$ python -q
>>> import numpy as np
>>> from numpy import linalg as LA
>>> np.set_printoptions(precision=2, suppress=True, linewidth=200)
>>> rd = lambda a: np.round(a, 2) + 0
>>> m1 = np.load("x.npy")
>>> rd(m1)
array([[ 0.4 ,  0.24, -0.24,  0.24,  0.08, -0.24],
       [ 0.24,  0.15, -0.15,  0.15,  0.05, -0.15],
       [-0.24, -0.15,  0.15, -0.15, -0.05,  0.15],
       [ 0.24,  0.15, -0.15,  0.15,  0.05, -0.15],
       [ 0.08,  0.05, -0.05,  0.05,  0.02, -0.05],
       [-0.24, -0.15,  0.15, -0.15, -0.05,  0.15]])
>>> # looks like rank 1
>>> left, sv, VT = LA.svd(m1)
>>> evecs = VT[:(sv > 1e-8).sum()]
>>> rng = np.random.default_rng(346)
>>> vec = m1[1] + 4 * m1[4] + rng.integers(2) * np.eye(6)[1]
>>> rd(vec)
array([ 0.56,  1.34, -0.34,  0.34,  0.11, -0.34])
>>> np.allclose(evecs.T @ evecs @ vec, vec)
False
>>> rd(evecs.T @ evecs)
array([[ 0.4 ,  0.24, -0.24,  0.24,  0.08, -0.24],
       [ 0.24,  0.15, -0.15,  0.15,  0.05, -0.15],
       [-0.24, -0.15,  0.15, -0.15, -0.05,  0.15],
       [ 0.24,  0.15, -0.15,  0.15,  0.05, -0.15],
       [ 0.08,  0.05, -0.05,  0.05,  0.02, -0.05],
       [-0.24, -0.15,  0.15, -0.15, -0.05,  0.15]])
>>> rd(m1 @ LA.pinv(m1) @ m1)
array([[ 0.4 ,  0.24, -0.24,  0.24,  0.08, -0.24],
       [ 0.24,  0.15, -0.15,  0.15,  0.05, -0.15],
       [-0.24, -0.15,  0.15, -0.15, -0.05,  0.15],
       [ 0.24,  0.15, -0.15,  0.15,  0.05, -0.15],
       [ 0.08,  0.05, -0.05,  0.05,  0.02, -0.05],
       [-0.24, -0.15,  0.15, -0.15, -0.05,  0.15]])
>>> np.unique(m1.round(6), axis=0).shape
(4, 6)
>>> LA.lstsq(m1[:-1].T, m1[-1])[2]
np.int32(1)
>>> rk = LA.matrix_rank(m1)
>>> rk
np.int64(1)
>>> N = LA.svd(m1)[2][rk:].T
>>> np.allclose(m1 @ N, 0)
True
>>> [int(LA.matrix_rank(m1[:, :j + 1])) for j in range(6)]
[1, 1, 1, 1, 1, 1]
>>> [int(LA.matrix_rank(np.delete(m1, i, axis=0))) for i in range(6)]
[1, 1, 1, 1, 1, 1]
>>> [int(LA.matrix_rank(m1[:i])) for i in range(1, len(m1) + 1)]
[1, 1, 1, 1, 1, 1]
>>> LA.matrix_rank(m1.T @ m1), LA.matrix_rank(m1 @ m1.T)
(np.int64(1), np.int64(1))
>>> rd(N @ N.T)
array([[ 0.6 , -0.24,  0.24, -0.24, -0.08,  0.24],
       [-0.24,  0.85,  0.15, -0.15, -0.05,  0.15],
       [ 0.24,  0.15,  0.85,  0.15,  0.05, -0.15],
       [-0.24, -0.15,  0.15,  0.85, -0.05,  0.15],
       [-0.08, -0.05,  0.05, -0.05,  0.98,  0.05],
       [ 0.24,  0.15, -0.15,  0.15,  0.05,  0.85]])
>>> vec = np.array([-1, 0, -1, 0, -2, -2])
>>> a = np.maximum(m1 @ vec, 0)
>>> rd(a)
array([0.16, 0.1 , 0.  , 0.1 , 0.03, 0.  ])
>>> rd(m1 * (a > 1e-9)[:, None])
array([[ 0.4 ,  0.24, -0.24,  0.24,  0.08, -0.24],
       [ 0.24,  0.15, -0.15,  0.15,  0.05, -0.15],
       [ 0.  ,  0.  ,  0.  ,  0.  ,  0.  ,  0.  ],
       [ 0.24,  0.15, -0.15,  0.15,  0.05, -0.15],
       [ 0.08,  0.05, -0.05,  0.05,  0.02, -0.05],
       [ 0.  ,  0.  ,  0.  ,  0.  ,  0.  ,  0.  ]])
>>> rd(m1.T @ a)
array([ 0.11,  0.07, -0.07,  0.07,  0.02, -0.07])
>>> rd(np.tanh(m1 @ vec))
array([ 0.16,  0.1 , -0.1 ,  0.1 ,  0.03, -0.1 ])
>>> E = np.diag(np.array([3, 9, 2, 4, 9, 7])) + 2 * np.eye(6, k=1) + 2 * np.eye(6, k=-1)
>>> E
array([[3., 2., 0., 0., 0., 0.],
       [2., 9., 2., 0., 0., 0.],
       [0., 2., 2., 2., 0., 0.],
       [0., 0., 2., 4., 2., 0.],
       [0., 0., 0., 2., 9., 2.],
       [0., 0., 0., 0., 2., 7.]])
>>> lab = rng.permutation(6)
>>> lab
array([2, 3, 4, 1, 5, 0])
>>> other = E[lab][:, lab]
>>> np.allclose(other, E)
False
>>> other
array([[2., 2., 0., 2., 0., 0.],
       [2., 4., 2., 0., 0., 0.],
       [0., 2., 9., 0., 2., 0.],
       [2., 0., 0., 9., 0., 2.],
       [0., 0., 2., 0., 7., 0.],
       [0., 0., 0., 2., 0., 3.]])
>>> np.diag(other)
array([2., 4., 9., 9., 7., 3.])
>>> feats = np.load("mat.npy")
>>> feats
array([[ 0.91,  2.14, -3.17,  0.25],
       [ 0.75,  0.4 , -0.65, -1.32],
       [-0.99, -1.15,  0.71, -0.18],
       [-0.48, -0.88,  0.64, -1.12],
       [ 0.58, -0.13,  1.39,  2.37],
       [-0.31, -0.2 , -0.07, -0.62],
       [-2.12, -1.32, -0.42, -0.52],
       [ 1.43,  0.53,  0.06, -0.56],
       [ 1.38,  2.06, -1.13,  1.54],
       [-0.42,  0.28, -1.12, -2.6 ],
       [-0.58, -0.34, -0.62, -2.5 ]])
>>> other = feats / np.sqrt((feats ** 2).mean(axis=1, keepdims=True))
>>> rd(LA.norm(other, axis=1))
array([2., 2., 2., 2., 2., 2., 2., 2., 2., 2., 2.])
>>> rd(other[1])
array([ 0.88,  0.47, -0.77, -1.55])
